In [1]: import numpy as np

In [2]: np.set_printoptions(precision=2, suppress=True, linewidth=100)

In [3]: def rnd(a):
   ...:     return np.round(a, 2) + 0
   ...: 

In [4]: cent = np.array([[-5, -5, 1, -2], [4, 0, -4, 1], [0, -3, -3, 4], [1, 4, 3, 1]])

In [5]: rng = np.random.default_rng(258028)

In [6]: E = (rng.random((21, 4)) < 0.25) @ cent

In [7]: E
Out[7]: 
array([[-5, -5,  1, -2],
       [ 0,  0,  0,  0],
       [ 0, -4, -3,  4],
       [ 0, -3, -3,  4],
       [ 0,  0,  0,  0],
       [ 0,  0,  0,  0],
       [-1, -8, -6,  3],
       [ 0,  0,  0,  0],
       [ 0, -3, -3,  4],
       [ 0,  0,  0,  0],
       [ 4,  0, -4,  1],
       [-5, -5,  1, -2],
       [ 0,  0,  0,  0],
       [ 5,  4, -1,  2],
       [ 5,  4, -1,  2],
       [ 4,  0, -4,  1],
       [ 1,  4,  3,  1],
       [ 0,  0,  0,  0],
       [ 0,  0,  0,  0],
       [ 0,  0,  0,  0],
       [-5, -5,  1, -2]])

In [8]: Ac = E - E.mean(axis=0)

In [9]: U, sig, Vt = np.linalg.svd(Ac, full_matrices=False)

In [10]: rnd(sig)
Out[10]: array([17.79, 13.35,  4.81,  0.67])

In [11]: rnd(sig ** 2 / (sig ** 2).sum())
Out[11]: array([0.61, 0.34, 0.04, 0.  ])

In [12]: np.searchsorted(np.cumsum(sig ** 2) / (sig ** 2).sum(), 0.9) + 1
Out[12]: np.int64(2)

In [13]: print(np.linalg.matrix_rank(Ac))
4

In [14]: (np.sign(U[:, 0]) == np.sign(U[0, 0])).astype(int)
Out[14]: array([1, 0, 1, 1, 0, 0, 1, 0, 1, 0, 0, 1, 0, 0, 0, 0, 0, 0, 0, 0, 1])

In [15]: np.abs(Vt[0]).argmax()
Out[15]: np.int64(1)

In [16]: M2 = np.c_[E[:, :3] @ np.array([[1, 0, 8], [0, 4, 6], [8, 0, 1]]), np.array([0, 6, 6, -5, -8, 3, 1, -3, 0, 5, 6, 7, -1, -6, 0, -7, -3, -7, -9, 9, 7])]

In [17]: M2
Out[17]: 
array([[  3, -20, -69,   0],
       [  0,   0,   0,   6],
       [-24, -16, -27,   6],
       [-24, -12, -21,  -5],
       [  0,   0,   0,  -8],
       [  0,   0,   0,   3],
       [-49, -32, -62,   1],
       [  0,   0,   0,  -3],
       [-24, -12, -21,   0],
       [  0,   0,   0,   5],
       [-28,   0,  28,   6],
       [  3, -20, -69,   7],
       [  0,   0,   0,  -1],
       [ -3,  16,  63,  -6],
       [ -3,  16,  63,   0],
       [-28,   0,  28,  -7],
       [ 25,  16,  35,  -3],
       [  0,   0,   0,  -7],
       [  0,   0,   0,  -9],
       [  0,   0,   0,   9],
       [  3, -20, -69,   7]])

In [18]: np.linalg.matrix_rank(M2)
Out[18]: np.int64(4)

In [19]: print(rnd(np.linalg.lstsq(E, M2[:, 0])[0]))
[1. 0. 8. 0.]

In [20]: rnd(np.linalg.norm(np.linalg.qr(E)[0].T @ M2, axis=0) ** 2 / ((M2 ** 2).sum(axis=0) + 1e-12))
Out[20]: array([1.  , 1.  , 1.  , 0.17])

In [21]: D = np.linalg.norm(M2[:, None] - M2[None], axis=-1)

In [22]: D.shape
Out[22]: (21, 21)

In [23]: np.flatnonzero(D[17] < D.mean() / 2)
Out[23]: array([ 1,  4,  5,  7,  9, 12, 17, 18, 19])

In [24]: print(rnd(D[17]))
[72.24 13.   41.59 34.13  1.   10.   85.63  4.   34.79 12.   41.68 73.25  6.   65.08 65.44 39.6
 46.07  0.    2.   16.   73.25]

In [25]: rnd(D[:5, :5])
Out[25]: 
array([[ 0.  , 72.15, 50.45, 55.87, 72.35],
       [72.15,  0.  , 39.51, 35.81, 14.  ],
       [50.45, 39.51,  0.  , 13.15, 41.92],
       [55.87, 35.81, 13.15,  0.  , 34.21],
       [72.35, 14.  , 41.92, 34.21,  0.  ]])

In [26]: rnd(np.linalg.norm(M2, axis=1))
Out[26]: 
array([71.9 ,  6.  , 39.96, 34.44,  8.  ,  3.  , 85.26,  3.  , 34.07,  5.  , 40.05, 72.24,  1.  ,
       65.35, 65.07, 40.21, 45.99,  7.  ,  9.  ,  9.  , 72.24])

In [27]: gram = np.cov(E, rowvar=False)

In [28]: rnd(E.std(axis=0))
Out[28]: array([2.75, 3.09, 2.09, 1.8 ])

In [29]: print(np.argsort(-E.std(axis=0).round(6), kind="stable"))
[1 0 2 3]

In [30]: np.argwhere(np.triu(np.abs(np.corrcoef(E.T)) > 0.8, 1))
Out[30]: array([], shape=(0, 2), dtype=int64)

In [31]: np.median(E, axis=0)
Out[31]: array([0., 0., 0., 0.])

In [32]: rnd(np.linalg.eigvalsh(gram)[::-1])
Out[32]: array([15.82,  8.91,  1.16,  0.02])

In [33]: gram.shape
Out[33]: (4, 4)

In [34]: vec = np.array([5, 0, 3, 3])

In [35]: target = E @ vec

In [36]: rnd(np.linalg.pinv(E) @ E)
Out[36]: 
array([[1., 0., 0., 0.],
       [0., 1., 0., 0.],
       [0., 0., 1., 0.],
       [0., 0., 0., 1.]])

In [37]: print(target)
[-28   0   3   3   0   0 -14   0   3   0  11 -28   0  28  28  11  17   0   0   0 -28]

In [38]: target = target + 0.02 * rng.normal(size=21)

In [39]: rnd(target)
Out[39]: 
array([-28.02,   0.01,   3.01,   2.98,  -0.01,   0.02, -13.98,   0.  ,   3.01,  -0.01,  11.  ,
       -27.97,   0.  ,  28.01,  28.03,  11.01,  16.99,   0.  ,   0.03,   0.02, -28.01])

In [40]: c, *_ = np.linalg.lstsq(E, target)

In [41]: [round(float(np.linalg.norm(np.linalg.solve(E.T @ E + lam * np.eye(4), E.T @ target))), 2) for lam in (0, 1, 10, 100)]
Out[41]: [6.58, 4.78, 4.07, 2.93]

In [42]: c.round()
Out[42]: array([ 5., -0.,  3.,  3.])

In [43]: rnd(np.linalg.norm(target - E @ c))
Out[43]: np.float64(0.07)

In [44]: X = np.loadtxt("out5.csv", delimiter=",")

In [45]: print(X)
[[10. 15. 11.  6.  7.]
 [ 3.  3.  6.  4.  9.]
 [ 1.  9.  2.  4.  3.]
 [ 3.  3.  6.  4.  9.]
 [ 2.  0.  1.  2.  1.]]

In [46]: M2 = X[0, 0] * X[1:] - np.outer(X[1:, 0], X[0])

In [47]: M2
Out[47]: 
array([[  0., -15.,  27.,  22.,  69.],
       [  0.,  75.,   9.,  34.,  23.],
       [  0., -15.,  27.,  22.,  69.],
       [  0., -30., -12.,   8.,  -4.]])

In [48]: np.flatnonzero(~M2.round(6).any(axis=1))
Out[48]: array([], dtype=int64)

In [49]: U, sig, Vt = np.linalg.svd(M2)

In [50]: evecs = Vt[:(sig > 1e-8).sum()]

In [51]: vec = M2[2] + -3 * M2[1] + rng.integers(2) * np.eye(5)[0]

In [52]: vec
Out[52]: array([   1., -240.,    0.,  -80.,    0.])

In [53]: np.allclose(evecs.T @ evecs @ vec, vec)
Out[53]: False

In [54]: [round(float(x), 2) for x in np.linalg.svd(X, compute_uv=False)[:3]]
Out[54]: [29.06, 9.2, 4.61]

In [55]: U, sig, Vt = np.linalg.svd(X)

In [56]: rnd(sig)
Out[56]: array([29.06,  9.2 ,  4.61,  1.84,  0.  ])

In [57]: M2 = U[:, :4] @ np.diag(sig[:4]) @ Vt[:4]

In [58]: print(np.linalg.matrix_rank(X, rtol=0.05))
4

In [59]: print(rnd(np.linalg.norm(X - M2) / np.linalg.norm(X)))
0.0

In [60]: print(rnd(M2))
[[10. 15. 11.  6.  7.]
 [ 3.  3.  6.  4.  9.]
 [ 1.  9.  2.  4.  3.]
 [ 3.  3.  6.  4.  9.]
 [ 2.  0.  1.  2.  1.]]

In [61]: rnd(np.linalg.norm(X - M2, 2)), rnd(sig[4])
Out[61]: (np.float64(0.0), np.float64(0.0))

In [62]: print(rnd(X @ np.linalg.pinv(X) @ X))
[[10. 15. 11.  6.  7.]
 [ 3.  3.  6.  4.  9.]
 [ 1.  9.  2.  4.  3.]
 [ 3.  3.  6.  4.  9.]
 [ 2.  0.  1.  2.  1.]]

In [63]: rnd(np.trace(np.linalg.pinv(X) @ X))
Out[63]: np.float64(4.0)

In [64]: np.linalg.lstsq(X[:-1].T, X[-1])[2]
Out[64]: np.int32(3)

In [65]: print(np.allclose(X[:-1].T @ np.linalg.lstsq(X[:-1].T, X[-1])[0], X[-1]))
False

In [66]: M2 = np.array([[-1, 1, 1, -2, 3],
    ...:     [-1, -1, 1, 0, -3],
    ...:     [0, 2, -3, -3, -3],
    ...:     [3, -2, -1, 2, -2],
    ...:     [-2, 2, -3, -3, -3]])

In [67]: F = np.triu(M2)

In [68]: F
Out[68]: 
array([[-1,  1,  1, -2,  3],
       [ 0, -1,  1,  0, -3],
       [ 0,  0, -3, -3, -3],
       [ 0,  0,  0,  2, -2],
       [ 0,  0,  0,  0, -3]])

In [69]: # triangular, det is the product of the diagonal

In [70]: rnd(np.linalg.det(F[::-1]))
Out[70]: np.float64(18.0)
